% python3 -q
>>> import numpy as np
>>> import numpy.linalg as la
>>> np.set_printoptions(precision=2, suppress=True, linewidth=160)
>>> f = np.array([4, 0, -8, 6, -7, -2, -5, 8])
>>> feats = f[np.abs(np.subtract.outer(np.arange(8), np.arange(8)))]
>>> print(feats)
[[ 4  0 -8  6 -7 -2 -5  8]
 [ 0  4  0 -8  6 -7 -2 -5]
 [-8  0  4  0 -8  6 -7 -2]
 [ 6 -8  0  4  0 -8  6 -7]
 [-7  6 -8  0  4  0 -8  6]
 [-2 -7  6 -8  0  4  0 -8]
 [-5 -2 -7  6 -8  0  4  0]
 [ 8 -5 -2 -7  6 -8  0  4]]
>>> f = np.array([0, 2])
>>> np.cross(feats[5, :3], feats[3, :3])
array([48, 36, 58])
>>> w, vecs = la.eigh(feats)
>>> x0 = np.array([0, 3, -2, 3, -1, -1, -2, -1])
>>> x0 @ feats @ x0 / (x0 @ x0), round(w[0], 2), round(float(w[-1]), 2)
(np.float64(-2.0), np.float64(-25.99), 22.43)
>>> np.abs(feats).sum(axis=1).max(), np.round(np.abs(w).max(), 2)
(np.int64(40), np.float64(25.99))
>>> la.eigvalsh(feats[1:, 1:])
array([-21.28,  -7.98,   4.37,   5.29,   8.7 ,  18.01,  20.89])
>>> w, vecs = la.eigh(feats)
>>> np.unique(w.round(6) + 0, return_counts=True)[1]
array([1, 1, 1, 1, 1, 1, 1, 1])
>>> np.round(vecs.T @ feats @ vecs, 2) + 0
array([[-25.99,   0.  ,   0.  ,   0.  ,   0.  ,   0.  ,   0.  ,   0.  ],
       [  0.  , -10.13,   0.  ,   0.  ,   0.  ,   0.  ,   0.  ,   0.  ],
       [  0.  ,   0.  ,   2.49,   0.  ,   0.  ,   0.  ,   0.  ,   0.  ],
       [  0.  ,   0.  ,   0.  ,   4.62,   0.  ,   0.  ,   0.  ,   0.  ],
       [  0.  ,   0.  ,   0.  ,   0.  ,   7.03,   0.  ,   0.  ,   0.  ],
       [  0.  ,   0.  ,   0.  ,   0.  ,   0.  ,  11.08,   0.  ,   0.  ],
       [  0.  ,   0.  ,   0.  ,   0.  ,   0.  ,   0.  ,  20.47,   0.  ],
       [  0.  ,   0.  ,   0.  ,   0.  ,   0.  ,   0.  ,   0.  ,  22.43]])
>>> K = np.load("mat.npy")
>>> K
array([[0.2 , 0.23, 0.26, 0.17, 0.14],
       [0.22, 0.22, 0.19, 0.11, 0.25],
       [0.12, 0.08, 0.38, 0.08, 0.33],
       [0.17, 0.1 , 0.13, 0.3 , 0.3 ],
       [0.35, 0.15, 0.27, 0.04, 0.19]])
>>> np.allclose(K, K.T)
False
>>> np.allclose(K @ K.T, K.T @ K)
False
>>> assert K == K.T
Traceback (most recent call last):
  File "<python-input-20>", line 1, in <module>
    assert K == K.T
           ^^^^^^^^
ValueError: The truth value of an array with more than one element is ambiguous. Use a.any() or a.all()
>>> print(np.sort(np.abs(la.eigvals(K))))
[0.12 0.15 0.15 0.24 1.  ]
>>> la.determinant(K)
Traceback (most recent call last):
  File "<python-input-22>", line 1, in <module>
    la.determinant(K)
    ^^^^^^^^^^^^^^
AttributeError: module 'numpy.linalg' has no attribute 'determinant'
>>> Q, R = la.qr(K)
>>> np.round(Q.T @ Q, 2) + 0
array([[1., 0., 0., 0., 0.],
       [0., 1., 0., 0., 0.],
       [0., 0., 1., 0., 0.],
       [0., 0., 0., 1., 0.],
       [0., 0., 0., 0., 1.]])
>>> np.abs(np.diag(R))
array([0.5 , 0.14, 0.26, 0.24, 0.14])
>>> Q.shape, R.shape
((5, 5), (5, 5))
>>> Q @ R
array([[0.2 , 0.23, 0.26, 0.17, 0.14],
       [0.22, 0.22, 0.19, 0.11, 0.25],
       [0.12, 0.08, 0.37, 0.08, 0.33],
       [0.17, 0.1 , 0.13, 0.3 , 0.3 ],
       [0.35, 0.15, 0.27, 0.04, 0.19]])
>>> np.allclose(R.T @ R, K.T @ K)
True
>>> rng = np.random.default_rng(774466)
>>> lab = rng.permutation(5)
>>> B = K[:, lab] * rng.choice([-1, 1], 5)
>>> B
array([[ 0.17,  0.23,  0.2 , -0.14,  0.26],
       [ 0.11,  0.22,  0.22, -0.25,  0.19],
       [ 0.08,  0.08,  0.12, -0.33,  0.38],
       [ 0.3 ,  0.1 ,  0.17, -0.3 ,  0.13],
       [ 0.04,  0.15,  0.35, -0.19,  0.27]])
>>> Uu, _, vt = la.svd(K.T @ B)
>>> print(lab)
[3 1 0 4 2]
>>> f, r1 = K[3], K[2]
>>> round(f @ f, 2)
np.float64(0.24)
>>> pr = (f @ r1) / (f @ f) * f
>>> print(round(float((r1 - pr) @ f), 2))
-0.0
>>> print(round(float(la.norm(f + r1) ** 2 + la.norm(f - r1) ** 2), 2))
1.03
>>> np.round(r1 - pr, 2) + 0
array([-0.02,  0.  ,  0.26, -0.18,  0.07])
>>> la.matrix_rank(np.outer(f, r1))
np.int64(1)
>>> Q = K.astype(float).copy()
>>> for j in range(5):
...     Q[:, j] -= Q[:, :j] @ (Q[:, :j].T @ Q[:, j])
...     Q[:, j] /= la.norm(Q[:, j])
... 
>>> np.round(Q.T @ Q, 2) + 0
array([[1., 0., 0., 0., 0.],
       [0., 1., 0., 0., 0.],
       [0., 0., 1., 0., 0.],
       [0., 0., 0., 1., 0.],
       [0., 0., 0., 0., 1.]])
>>> np.round(Q.T @ K, 2) + 0
array([[0.5 , 0.35, 0.51, 0.26, 0.48],
       [0.  , 0.14, 0.07, 0.1 , 0.05],
       [0.  , 0.  , 0.26, 0.02, 0.2 ],
       [0.  , 0.  , 0.  , 0.24, 0.17],
       [0.  , 0.  , 0.  , 0.  , 0.14]])
>>> data = np.load("case12.npy")
>>> data
array([[ 3., -2., -1.,  0.,  0.],
       [-3.,  2.,  2.,  0.,  0.],
       [ 3.,  1.,  2.,  0.,  0.],
       [ 0.,  0.,  0.,  3.,  3.],
       [ 0.,  0.,  0.,  1.,  0.]])
>>> print(np.sort(la.eigvals(data).real))
[-0.79 -0.58  3.79  3.79  3.79]
>>> data @ data
array([[ 12., -11.,  -9.,   0.,   0.],
       [ -9.,  12.,  11.,   0.,   0.],
       [ 12.,  -2.,   3.,   0.,   0.],
       [  0.,   0.,   0.,  12.,   9.],
       [  0.,   0.,   0.,   3.,   3.]])
>>> np.round(la.det(data), 2)
np.float64(27.0)
>>> print(np.flatnonzero(la.matrix_power((data != 0) + (data.T != 0) + np.eye(5), 5)[2]))
[0 1 2]
>>> (data != 0).astype(int)
array([[1, 1, 1, 0, 0],
       [1, 1, 1, 0, 0],
       [1, 1, 1, 0, 0],
       [0, 0, 0, 1, 1],
       [0, 0, 0, 1, 0]])
>>> (la.matrix_power((data != 0) + (data.T != 0) + np.eye(5), 5) > 0).astype(int)
array([[1, 1, 1, 0, 0],
       [1, 1, 1, 0, 0],
       [1, 1, 1, 0, 0],
       [0, 0, 0, 1, 1],
       [0, 0, 0, 1, 1]])
>>> B = data / np.sqrt((data ** 2).mean(axis=1, keepdims=True))
>>> la.matrix_rank(B) == la.matrix_rank(data)
np.True_
>>> data - data.mean(axis=1, keepdims=True)
array([[ 3. , -2. , -1. ,  0. ,  0. ],
       [-3.2,  1.8,  1.8, -0.2, -0.2],
       [ 1.8, -0.2,  0.8, -1.2, -1.2],
       [-1.2, -1.2, -1.2,  1.8,  1.8],
       [-0.2, -0.2, -0.2,  0.8, -0.2]])
>>> la.matrix_rank(data - data.mean(axis=1, keepdims=True))
np.int64(4)
>>> B[4]
array([0.  , 0.  , 0.  , 2.24, 0.  ])
>>> la.norm(B, axis=1)
array([2.24, 2.24, 2.24, 2.24, 2.24])
